$ python3 -q
>>> import numpy as np
>>> import numpy.linalg as la
>>> np.set_printoptions(precision=1, suppress=True, linewidth=140)
>>> rd = lambda a: np.round(a, 1) + 0
>>> E = np.array([[0.0, -3.0, 0.0, 0.0],
...     [-3.0, 3.0, -3.0, 0.0],
...     [0.0, -3.0, 8.0, -3.0],
...     [0.0, 0.0, -3.0, 6.0]])
>>> other = la.inv(E)
>>> print(rd(other))
[[-0.2 -0.3 -0.2 -0.1]
 [-0.3  0.   0.   0. ]
 [-0.2  0.   0.2  0.1]
 [-0.1  0.   0.1  0.2]]
>>> print(rd(la.slogdet(E)[0]))
-1.0
>>> print(rd(la.det(E) * la.det(other)))
1.0
>>> print(rd(la.det(E) * other))
[[ 63. 117.  54.  27.]
 [117.   0.   0.   0.]
 [ 54.   0. -54. -27.]
 [ 27.   0. -27. -72.]]
>>> print(rd(la.inv(other)))
[[ 0. -3.  0.  0.]
 [-3.  3. -3.  0.]
 [ 0. -3.  8. -3.]
 [ 0.  0. -3.  6.]]
>>> print(rd(la.cond(E)))
5.1
>>> print(rd(la.eigvalsh(E).min()))
-2.2
>>> print([round(float(la.det(E[:i, :i])), 2) + 0 for i in range(1, 5)])
[0.0, -9.0, -72.0, -351.0]
>>> print(np.all(la.eigvalsh(E) > 0))
False
>>> x0 = np.array([-3, 2, 2, 1])
>>> y = E @ x0
>>> c, lr = np.zeros(4), 1 / la.norm(E, 2) ** 2
>>> for i in range(150):
...     c -= lr * E.T @ (E @ c - y)
...     if i % 50 == 0: print(i, round(la.norm(E @ c - y), 1))
... 
0 11.4
50 0.5
100 0.0
>>> print(rd(c))
[-3.  2.  2.  1.]
>>> mat = np.loadtxt("sample14.csv", delimiter=",")
>>> print(mat)
[[ 1.1 -2.   0.   2.   0. ]
 [ 1.   2.1  0.  -2.   3. ]
 [ 3.  -1.   1.1 -2.  -2. ]
 [ 0.   2.  -2.  -2.9 -3. ]
 [ 1.  -2.   0.   2.   0.1]]
>>> t = np.radians(15)
>>> r_ = np.eye(5)
>>> r_[2, 2] = r_[1, 1] = np.cos(t)
>>> r_[2, 1], r_[1, 2] = -np.sin(t), np.sin(t)
>>> print(rd(r_))
[[ 1.   0.   0.   0.   0. ]
 [ 0.   1.   0.3  0.   0. ]
 [ 0.  -0.3  1.   0.   0. ]
 [ 0.   0.   0.   1.   0. ]
 [ 0.   0.   0.   0.   1. ]]
>>> other = mat @ r_.T
>>> print(rd(la.svd(mat, compute_uv=False)), rd(la.svd(other, compute_uv=False)))
[6.3 5.  3.8 1.5 0. ] [6.3 5.  3.8 1.5 0. ]
>>> print(rd(np.abs(other - mat).max(axis=0)))
[0.  0.6 0.5 0.  0. ]
>>> F = np.array([[4, 4, 4, 4, 4, 4],
...     [4, 8, 8, 8, 8, 8],
...     [4, 8, 12, 12, 12, 12],
...     [4, 8, 12, 16, 16, 16],
...     [4, 8, 12, 16, 20, 20],
...     [4, 8, 12, 16, 20, 24]])
>>> rng = np.random.default_rng(377953)
>>> lab = rng.permutation(6)
>>> other = F[:, lab] * rng.choice([-1, 1], 6)
>>> print(other)
[[  4  -4   4   4  -4   4]
 [  8  -8   8   4  -8   8]
 [ 12 -12  12   4 -12   8]
 [ 16 -16  12   4 -16   8]
 [ 20 -20  12   4 -16   8]
 [ 24 -20  12   4 -16   8]]
>>> U, _, Vt = la.svd(F.T @ other)
>>> print(rd(U @ Vt))
[[ 0.  0.  0.  1.  0.  0.]
 [ 0.  0.  0.  0.  0.  1.]
 [ 0.  0.  1.  0.  0.  0.]
 [ 0.  0.  0.  0. -1.  0.]
 [ 0. -1.  0.  0.  0.  0.]
 [ 1.  0.  0.  0.  0.  0.]]
>>> print(rd(la.lstsq(F, other)[0]))
[[ 0.  0.  0.  1.  0.  0.]
 [ 0.  0.  0.  0.  0.  1.]
 [ 0.  0.  1.  0.  0.  0.]
 [ 0.  0.  0.  0. -1.  0.]
 [ 0. -1.  0.  0.  0.  0.]
 [ 1.  0.  0.  0.  0.  0.]]
>>> Lm = la.cholesky(F)
>>> print(np.diag(Lm) ** 2)
[4. 4. 4. 4. 4. 4.]
>>> print(np.prod(np.diag(Lm)) ** 2, rd(la.det(F)))
4096.0 4096.0
>>> print(Lm)
[[2. 0. 0. 0. 0. 0.]
 [2. 2. 0. 0. 0. 0.]
 [2. 2. 2. 0. 0. 0.]
 [2. 2. 2. 2. 0. 0.]
 [2. 2. 2. 2. 2. 0.]
 [2. 2. 2. 2. 2. 2.]]
>>> print(rd(F / np.sqrt(np.outer(np.diag(F), np.diag(F)))))
[[1.  0.7 0.6 0.5 0.4 0.4]
 [0.7 1.  0.8 0.7 0.6 0.6]
 [0.6 0.8 1.  0.9 0.8 0.7]
 [0.5 0.7 0.9 1.  0.9 0.8]
 [0.4 0.6 0.8 0.9 1.  0.9]
 [0.4 0.6 0.7 0.8 0.9 1. ]]
>>> x0 = np.ones(6)
>>> for _ in range(3):
...     x0 = F @ x0
...     x0 /= la.norm(x0)
...     print(round(x0 @ F @ x0, 1))
... 
68.7
68.8
68.8
>>> print(rd(x0))
[0.1 0.3 0.4 0.5 0.5 0.6]
>>> cent = np.sign(np.array([[-5, -5, 1, 5], [0, -1, 5, 2], [-3, -1, -3, -4], [1, 3, 0, -4]]))
>>> other = (np.tril(cent, -1) + np.eye(4)) @ (np.triu(cent, 1) + np.eye(4))
>>> evals = np.array([-4, -4, 3, -3])
>>> K = np.rint(other * evals @ la.inv(other)) + 0
>>> print(K)
[[ -5.  -1.   7.   8.]
 [ -1.  -5.   7.   8.]
 [  3.   3. -11. -10.]
 [ -3.  -3.  14.  13.]]
>>> other = la.inv(K)
>>> print(rd(la.inv(other)))
[[ -5.  -1.   7.   8.]
 [ -1.  -5.   7.   8.]
 [  3.   3. -11. -10.]
 [ -3.  -3.  14.  13.]]
>>> print(rd(K @ other))
[[1. 0. 0. 0.]
 [0. 1. 0. 0.]
 [0. 0. 1. 0.]
 [0. 0. 0. 1.]]
>>> print(rd(la.cond(K)))
58.3
>>> proj = np.triu(np.array([[3, 5, 2, 2], [1, 0, 1, 5], [0, 0, 5, 2], [2, 3, 3, 2]]), 1) + np.eye(4)
>>> other = proj @ K @ la.inv(proj)
>>> print(rd(la.det(other)))
-144.0
>>> print(other)
[[ -10.   24.   44. -134.]
 [ -13.   48.   44. -239.]
 [  -3.   12.   11.  -60.]
 [  -3.   12.    8.  -57.]]
>>> la.determinant(other)
Traceback (most recent call last):
  File "<python-input-59>", line 1, in <module>
    la.determinant(other)
    ^^^^^^^^^^^^^^
AttributeError: module 'numpy.linalg' has no attribute 'determinant'
>>> print(rd(la.det(other)))
-144.0
>>> print(other @ other)
[[  58. -168.   28.  602.]
 [  91. -348.  112. 1253.]
 [  21.  -84.   37.  294.]
 [  21.  -84.   28.  303.]]
>>> print((other - other.T) / 2)
[[   0.    18.5   23.5  -65.5]
 [ -18.5    0.    16.  -125.5]
 [ -23.5  -16.     0.   -34. ]
 [  65.5  125.5   34.     0. ]]
>>> print(np.trace(other))
-8.0
>>> print(rd(np.abs(la.eigvals(other)).max()))
4.0
>>> print(np.allclose(other @ other.T, other.T @ other))
False
>>> t3 = np.stack([K, 5 * K, K[::-1]])
>>> print(t3.sum(axis=0))
[[-33.  -9.  56.  61.]
 [ -3. -27.  31.  38.]
 [ 17.  13. -59. -52.]
 [-23. -19.  91.  86.]]
>>> print(rd(la.det(t3)))
[  -144. -90000.   -144.]
>>> print(la.matrix_rank(t3.reshape(3, -1)))
2
>>> feats = np.load("out1.npy")
>>> print(feats)
[[-5.  4.  0.  0.]
 [ 4. -1.  4.  0.]
 [ 0.  4. -8.  4.]
 [ 0.  0.  4. -3.]]
>>> # equal to its transpose
>>> evals, V = la.eigh(feats)
>>> print(rd(la.svd(feats, compute_uv=False)))
[11.7  6.8  2.9  1.4]
>>> print(rd(V.T @ feats @ V))
[[-11.7   0.    0.    0. ]
 [  0.   -6.8   0.    0. ]
 [  0.    0.   -1.4   0. ]
 [  0.    0.    0.    2.9]]
>>> print(rd(la.eigvalsh(feats + -1 * np.eye(4))))
[-12.7  -7.8  -2.4   1.9]
>>> print(rd(np.abs(V[:, -1])))
[0.4 0.8 0.4 0.3]
>>> print(rd(evals))
[-11.7  -6.8  -1.4   2.9]
>>> print(rd(V @ np.diag(evals) @ V.T))
[[-5.  4.  0.  0.]
 [ 4. -1.  4.  0.]
 [ 0.  4. -8.  4.]
 [ 0.  0.  4. -3.]]
>>> evals, V = la.eig(feats)
>>> print(rd(np.sort(la.eigvals(la.inv(feats)))))
[-0.7 -0.1 -0.1  0.3]
>>> print(rd(np.sort(la.eigvals(feats @ feats))))
[  1.9   8.7  46.5 137.9]
>>> print(rd(np.sort(la.eigvals(feats.T))))
[-11.7  -6.8  -1.4   2.9]
>>> print(rd(feats @ V[:, 0] - evals[0] * V[:, 0]))
[0. 0. 0. 0.]
>>> print(np.all(la.eigvalsh(feats) > 0))
False
>>> try:
...     la.cholesky(feats)
... except la.LinAlgError as e:
...     print(repr(e))
... 
LinAlgError('Matrix is not positive definite')
>>> other = np.array([[3, -1], [3, 2]])
>>> cent = np.array([[4]])
>>> m1 = np.block([[other, np.array([[-1], [-5]])], [np.zeros((1, 2)), cent]])
>>> print(m1)
[[ 3. -1. -1.]
 [ 3.  2. -5.]
 [ 0.  0.  4.]]
>>> r0 = np.array([0, 0, 1])
>>> other = m1 + np.outer(r0, np.eye(3)[1])
>>> print(other)
[[ 3. -1. -1.]
 [ 3.  2. -5.]
 [ 0.  1.  4.]]
>>> print(la.matrix_rank(la.inv(other) - la.inv(m1), tol=1e-8))
1
>>> print(np.trace(m1))
9.0
>>> print(rd(la.det(m1)))
36.0
>>> print(rd(la.matrix_power(m1, 3)))
[[   3.  -16.   11.]
 [  48.  -13. -152.]
 [   0.    0.   64.]]
>>> print(rd(np.sort(np.abs(la.eigvals(m1)))))
[3. 3. 4.]
>>> print(rd(np.abs(la.eigvals(m1)).max()))
4.0
>>> print((m1 - m1.T) / 2)
[[ 0.  -2.  -0.5]
 [ 2.   0.  -2.5]
 [ 0.5  2.5  0. ]]
